$ ipython --no-banner

In [1]: import numpy as np

In [2]: from numpy import linalg as LA

In [3]: np.set_printoptions(suppress=True, linewidth=100)

In [4]: rnd = lambda a: np.round(a, 2) + 0

In [5]: W0 = np.load("dump.npy")

In [6]: W0
Out[6]: 
array([[ 5,  5,  5],
       [ 5, 10, 10],
       [ 5, 10, 15]])

In [7]: f, g = W0[1], W0[0]

In [8]: print(f @ g)
125

In [9]: p = (f @ g) / (f @ f) * f

In [10]: np.outer(f, g)
Out[10]: 
array([[25, 25, 25],
       [50, 50, 50],
       [50, 50, 50]])

In [11]: evals, evecs = LA.eig(W0)

In [12]: print(rnd(evals))
[25.24  3.22  1.54]

In [13]: rnd(W0 @ evecs[:, 0] - evals[0] * evecs[:, 0])
Out[13]: array([0., 0., 0.])

In [14]: rnd(np.sort(LA.eigvals(LA.inv(W0))))
Out[14]: array([0.04, 0.31, 0.65])

In [15]: rnd(np.sort(LA.eigvals(W0.T)))
Out[15]: array([ 1.54,  3.22, 25.24])

In [16]: rnd(np.sort(LA.eigvals(W0 @ W0)))
Out[16]: array([  2.37,  10.34, 637.29])

In [17]: evals, evecs = LA.eigh(W0)

In [18]: x0 = np.array([-1, 0, -1])

In [19]: rnd(evecs * np.maximum(evals, 0) @ evecs.T)
Out[19]: 
array([[ 5.,  5.,  5.],
       [ 5., 10., 10.],
       [ 5., 10., 15.]])

In [20]: print(rnd(evecs * np.sqrt(evals) @ evecs.T))
[[1.95 0.87 0.67]
 [0.87 2.62 1.54]
 [0.67 1.54 3.49]]

In [21]: rnd(evecs * np.abs(evals) @ evecs.T)
Out[21]: 
array([[ 5.,  5.,  5.],
       [ 5., 10., 10.],
       [ 5., 10., 15.]])

In [22]: (np.sign(evecs[:, -1].round(6)) == np.sign(evecs[0, -1].round(6))).astype(int)
Out[22]: array([1, 1, 1])

In [23]: G = W0.T @ W0

In [24]: (W0 @ W0.T).shape
Out[24]: (3, 3)

In [25]: np.diag(G)
Out[25]: array([ 75, 225, 350])

In [26]: LA.matrix_rank(G)
Out[26]: np.int64(3)

In [27]: evals, evecs = LA.eigh(W0)

In [28]: rnd(evals)
Out[28]: array([ 1.54,  3.22, 25.24])

In [29]: np.unique(evals.round(6) + 0, return_counts=True)[1]
Out[29]: array([1, 1, 1])

In [30]: np.abs(evecs[:, -1]).round(6).argmax()
Out[30]: np.int64(2)

In [31]: rnd(evecs @ np.diag(evals) @ evecs.T)
Out[31]: 
array([[ 5.,  5.,  5.],
       [ 5., 10., 10.],
       [ 5., 10., 15.]])

In [32]: rnd(evecs.T @ evecs)
Out[32]: 
array([[1., 0., 0.],
       [0., 1., 0.],
       [0., 0., 1.]])

In [33]: rnd(evecs.T @ W0 @ evecs)
Out[33]: 
array([[ 1.54,  0.  ,  0.  ],
       [ 0.  ,  3.22,  0.  ],
       [ 0.  ,  0.  , 25.24]])

In [34]: other = np.array([[2, 3], [0, -3]])

In [35]: data = np.block([[np.zeros((2, 2)), other], [other.T, np.zeros((2, 2))]])

In [36]: print(data)
[[ 0.  0.  2.  3.]
 [ 0.  0.  0. -3.]
 [ 2.  0.  0.  0.]
 [ 3. -3.  0.  0.]]

In [37]: data.reshape(2, -1)
Out[37]: 
array([[ 0.,  0.,  2.,  3.,  0.,  0.,  0., -3.],
       [ 2.,  0.,  0.,  0.,  3., -3.,  0.,  0.]])

In [38]: data.ravel(order="F")
Out[38]: array([ 0.,  0.,  2.,  3.,  0.,  0.,  0., -3.,  2.,  0.,  0.,  0.,  3., -3.,  0.,  0.])

In [39]: blk = data.reshape(4, 2, -1)

In [40]: print(blk.sum(axis=1))
[[ 2.  3.]
 [ 0. -3.]
 [ 2.  0.]
 [ 3. -3.]]

In [41]: np.einsum("ihd,jhd->hij", blk, blk).shape
Out[41]: (2, 4, 4)

In [42]: blk.transpose(1, 0, 2)
Out[42]: 
array([[[ 0.,  0.],
        [ 0.,  0.],
        [ 2.,  0.],
        [ 3., -3.]],

       [[ 2.,  3.],
        [ 0., -3.],
        [ 0.,  0.],
        [ 0.,  0.]]])
